>>> import numpy as np
>>> np.set_printoptions(precision=1, suppress=True, linewidth=160, sign=" ")
>>> rd = lambda a: np.round(a, 1) + 0
>>> m1 = np.load("arr.npy")
>>> m1
array([[-0.6,  2.2, -2. ],
       [-2.8, -1. , -0.6],
       [ 0.2, -2.7,  1.3],
       [ 2.1, -1.4,  1.5],
       [-0.9,  2.8, -0.7],
       [ 0.8,  2.9,  0.2],
       [-1.5, -1.1, -2.3],
       [-0.4,  2.5,  1.6],
       [-0.7, -2.4, -1.7],
       [-1.7, -2.4, -0.3],
       [-0.1, -3. , -0.1],
       [-1.7, -2.4, -0.5]])
>>> def softmax(z):
...     e = np.exp(z - z.max(axis=-1, keepdims=True))
...     return e / e.sum(axis=-1, keepdims=True)
... 
>>> rd(softmax(m1[2] + 3))
array([ 0.2,  0. ,  0.7])
>>> att = m1 @ m1.T / np.sqrt(3)
>>> rd(softmax(att)[2] @ m1)
array([ 0. , -2.6,  0.6])
>>> rd(softmax(att))
array([[ 0.6,  0. ,  0. ,  0. ,  0.3,  0.1,  0. ,  0. ,  0. ,  0. ,  0. ,  0. ],
       [ 0. ,  0.5,  0. ,  0. ,  0. ,  0. ,  0.1,  0. ,  0.1,  0.2,  0. ,  0.2],
       [ 0. ,  0. ,  0.5,  0.1,  0. ,  0. ,  0. ,  0. ,  0. ,  0.1,  0.3,  0.1],
       [ 0. ,  0. ,  0.2,  0.8,  0. ,  0. ,  0. ,  0. ,  0. ,  0. ,  0. ,  0. ],
       [ 0.3,  0. ,  0. ,  0. ,  0.5,  0.2,  0. ,  0.1,  0. ,  0. ,  0. ,  0. ],
       [ 0.1,  0. ,  0. ,  0. ,  0.2,  0.5,  0. ,  0.2,  0. ,  0. ,  0. ,  0. ],
       [ 0. ,  0.1,  0. ,  0. ,  0. ,  0. ,  0.4,  0. ,  0.2,  0.1,  0. ,  0.1],
       [ 0. ,  0. ,  0. ,  0. ,  0.1,  0.2,  0. ,  0.6,  0. ,  0. ,  0. ,  0. ],
       [ 0. ,  0. ,  0. ,  0. ,  0. ,  0. ,  0.1,  0. ,  0.4,  0.1,  0.1,  0.2],
       [ 0. ,  0.1,  0. ,  0. ,  0. ,  0. ,  0.1,  0. ,  0.1,  0.3,  0.1,  0.3],
       [ 0. ,  0. ,  0.2,  0. ,  0. ,  0. ,  0. ,  0. ,  0.1,  0.1,  0.3,  0.1],
       [ 0. ,  0.1,  0. ,  0. ,  0. ,  0. ,  0.1,  0. ,  0.1,  0.3,  0.1,  0.3]])
>>> rd(softmax(att + np.triu(np.full(att.shape, -np.inf), 1)))
array([[ 1. ,  0. ,  0. ,  0. ,  0. ,  0. ,  0. ,  0. ,  0. ,  0. ,  0. ,  0. ],
       [ 0. ,  1. ,  0. ,  0. ,  0. ,  0. ,  0. ,  0. ,  0. ,  0. ,  0. ,  0. ],
       [ 0. ,  0. ,  1. ,  0. ,  0. ,  0. ,  0. ,  0. ,  0. ,  0. ,  0. ,  0. ],
       [ 0. ,  0. ,  0.2,  0.8,  0. ,  0. ,  0. ,  0. ,  0. ,  0. ,  0. ,  0. ],
       [ 0.4,  0. ,  0. ,  0. ,  0.6,  0. ,  0. ,  0. ,  0. ,  0. ,  0. ,  0. ],
       [ 0.1,  0. ,  0. ,  0. ,  0.2,  0.7,  0. ,  0. ,  0. ,  0. ,  0. ,  0. ],
       [ 0. ,  0.2,  0. ,  0. ,  0. ,  0. ,  0.7,  0. ,  0. ,  0. ,  0. ,  0. ],
       [ 0. ,  0. ,  0. ,  0. ,  0.1,  0.2,  0. ,  0.6,  0. ,  0. ,  0. ,  0. ],
       [ 0. ,  0.1,  0. ,  0. ,  0. ,  0. ,  0.3,  0. ,  0.6,  0. ,  0. ,  0. ],
       [ 0. ,  0.2,  0.1,  0. ,  0. ,  0. ,  0.1,  0. ,  0.2,  0.4,  0. ,  0. ],
       [ 0. ,  0. ,  0.2,  0. ,  0. ,  0. ,  0. ,  0. ,  0.2,  0.2,  0.4,  0. ],
       [ 0. ,  0.1,  0. ,  0. ,  0. ,  0. ,  0.1,  0. ,  0.1,  0.3,  0.1,  0.3]])
>>> softmax(att).round(6).argmax(axis=1)
array([  0,   1,   2,   3,   4,   5,   6,   7,   8,  11,  10,  11])
